% ipython --no-banner

In [1]: import numpy as np

In [2]: np.set_printoptions(precision=2, suppress=True, linewidth=100)

In [3]: rnd = lambda a: np.round(a, 2) + 0

In [4]: data = np.loadtxt("arr.csv", delimiter=",")

In [5]: data
Out[5]: 
array([[ 1., -1.,  0.,  0.,  3.,  3.],
       [ 0., -1., -2., -3.,  3.,  0.],
       [ 0.,  0.,  1., -2.,  3., -1.],
       [ 0.,  0.,  0.,  1.,  1.,  2.],
       [ 0.,  0.,  0.,  0., -1.,  0.],
       [ 0.,  0.,  0.,  0.,  0., -1.]])

In [6]: # triangular

In [7]: q, vecs = np.linalg.qr(data[:, :4])[0], np.linalg.qr(data[:, 4:])[0]

In [8]: s = np.linalg.svd(q.T @ vecs, compute_uv=False)

In [9]: rnd(s)
Out[9]: array([0.98, 0.96])

In [10]: (s > 0.9).sum()
Out[10]: np.int64(2)

In [11]: x0 = np.array([1, 0, 3, 2, 2, 3])

In [12]: y = data @ x0

In [13]: beta, lr = np.zeros(6), 1 / np.linalg.norm(data, 2) ** 2

In [14]: for i in range(300):
    ...:     beta -= lr * data.T @ (data @ beta - y)
    ...:     if i % 50 == 0: print(i, round(np.linalg.norm(data @ beta - y), 2))
    ...: 
0 11.23
50 0.19
100 0.1
150 0.05
200 0.03
250 0.02

In [15]: rnd(beta)
Out[15]: array([1.05, 0.06, 2.98, 2.  , 2.01, 3.  ])

In [16]: A = np.load("data.npy")

In [17]: A
Out[17]: 
array([[2, 3, 1, 1, 1],
       [3, 3, 0, 3, 1],
       [3, 0, 1, 0, 1],
       [1, 3, 2, 2, 0],
       [0, 3, 0, 2, 0],
       [2, 2, 0, 0, 2],
       [1, 3, 2, 2, 0]])

In [18]: # rows 3 and 6 are equal

In [19]: M2 = A / np.sqrt((A ** 2).mean(axis=1, keepdims=True))

In [20]: rnd(np.linalg.norm(M2, axis=1))
Out[20]: array([2.24, 2.24, 2.24, 2.24, 2.24, 2.24, 2.24])

In [21]: np.linalg.matrix_rank(A - A.mean(axis=1, keepdims=True))
Out[21]: np.int64(4)

In [22]: rnd(M2[2])
Out[22]: array([2.02, 0.  , 0.67, 0.  , 0.67])

In [23]: rnd(A - A.mean(axis=1, keepdims=True))
Out[23]: 
array([[ 0.4,  1.4, -0.6, -0.6, -0.6],
       [ 1. ,  1. , -2. ,  1. , -1. ],
       [ 2. , -1. ,  0. , -1. ,  0. ],
       [-0.6,  1.4,  0.4,  0.4, -1.6],
       [-1. ,  2. , -1. ,  1. , -1. ],
       [ 0.8,  0.8, -1.2, -1.2,  0.8],
       [-0.6,  1.4,  0.4,  0.4, -1.6]])

In [24]: U, s, vt = np.linalg.svd(A, full_matrices=False)

In [25]: rnd(s / s[0])
Out[25]: array([1.  , 0.42, 0.25, 0.19, 0.03])

In [26]: U.shape, s.shape, vt.shape
Out[26]: ((7, 5), (5,), (5, 5))

In [27]: rnd(vt @ vt.T)
Out[27]: 
array([[1., 0., 0., 0., 0.],
       [0., 1., 0., 0., 0.],
       [0., 0., 1., 0., 0.],
       [0., 0., 0., 1., 0.],
       [0., 0., 0., 0., 1.]])

In [28]: rnd(np.abs(vt[0]))
Out[28]: array([0.45, 0.71, 0.24, 0.45, 0.18])

In [29]: rnd(U.T @ A @ vt.T)
Out[29]: 
array([[9.55, 0.  , 0.  , 0.  , 0.  ],
       [0.  , 3.98, 0.  , 0.  , 0.  ],
       [0.  , 0.  , 2.35, 0.  , 0.  ],
       [0.  , 0.  , 0.  , 1.82, 0.  ],
       [0.  , 0.  , 0.  , 0.  , 0.3 ]])

In [30]: rnd(s)
Out[30]: array([9.55, 3.98, 2.35, 1.82, 0.3 ])

In [31]: rnd(U.T @ U)
Out[31]: 
array([[1., 0., 0., 0., 0.],
       [0., 1., 0., 0., 0.],
       [0., 0., 1., 0., 0.],
       [0., 0., 0., 1., 0.],
       [0., 0., 0., 0., 1.]])
